$ ipython --no-banner

In [1]: import numpy as np

In [2]: np.set_printoptions(precision=1, suppress=True, linewidth=160)

In [3]: feats = np.array([[-6, -1, 2, -2, 0, 1, 0, -1],
   ...:     [-1, 10, -1, 1, -2, -2, 0, -1],
   ...:     [0, 2, 10, -1, -1, 0, 1, -1],
   ...:     [-2, 2, 2, 1, 1, 2, -1, 2],
   ...:     [0, 1, 2, -1, -5, -2, 1, -1],
   ...:     [1, 0, -2, 1, 2, -1, 0, 1],
   ...:     [-2, 0, -2, 2, 2, 1, -10, 2],
   ...:     [1, 2, 0, -1, 1, 2, 2, -5]])

In [4]: rng = np.random.default_rng(591606)

In [5]: M2 = feats + rng.integers(-2, 3, (8, 7)) @ rng.integers(-2, 3, (7, 8))

In [6]: print(M2)
[[ -4 -11   4   1   0  -1   1  -5]
 [  5   8  -7   5   6 -14   2  -3]
 [  6   2  12   6  -1  -2  -2  -1]
 [ -3   1   4 -10   6   0   8   6]
 [ -4  -1 -11  -3   3 -10   4  -8]
 [  3  -4   3   5  -2   1  -2   1]
 [ -7  -3  -2   4  -6   7 -16  -1]
 [  0  -2  -8   1   8  -6   6 -10]]

In [7]: print(np.round(np.linalg.svd(M2 - feats, compute_uv=False), 1) + 0)
[30.3 19.7 15.2 12.   2.4  1.5  0.1  0. ]

In [8]: W0 = np.array([[0, 0, 0, 0, 3],
   ...:     [0, 0, 5, 0, 4],
   ...:     [0, 0, 0, 0, 0],
   ...:     [0, -2, 0, 0, 0],
   ...:     [0, 0, -5, -4, 0],
   ...:     [0, 0, 0, 0, 8],
   ...:     [0, 0, 0, 0, 0],
   ...:     [0, 0, 0, 0, 0],
   ...:     [0, 0, -5, 0, 5]])

In [9]: Uu, sv, VT = np.linalg.svd(W0)

In [10]: print(np.argmax(sv[:-1] / (sv[1:] + 1e-6)) + 1)
4

In [11]: M2 = Uu[:, :4] @ np.diag(sv[:4]) @ VT[:4]

In [12]: print(round(np.linalg.norm(W0 - M2) / np.linalg.norm(W0), 1))
0.0

In [13]: print(np.linalg.matrix_rank(W0, rtol=0.05))
4

In [14]: print(M2.round(1) + 0)
[[ 0.  0.  0.  0.  3.]
 [ 0.  0.  5.  0.  4.]
 [ 0.  0.  0.  0.  0.]
 [ 0. -2.  0.  0.  0.]
 [ 0.  0. -5. -4.  0.]
 [ 0.  0.  0.  0.  8.]
 [ 0.  0.  0.  0.  0.]
 [ 0.  0.  0.  0.  0.]
 [ 0.  0. -5.  0.  5.]]

In [15]: print(np.round(np.linalg.norm(W0 - M2, 2), 1), sv[4])
0.0 0.0
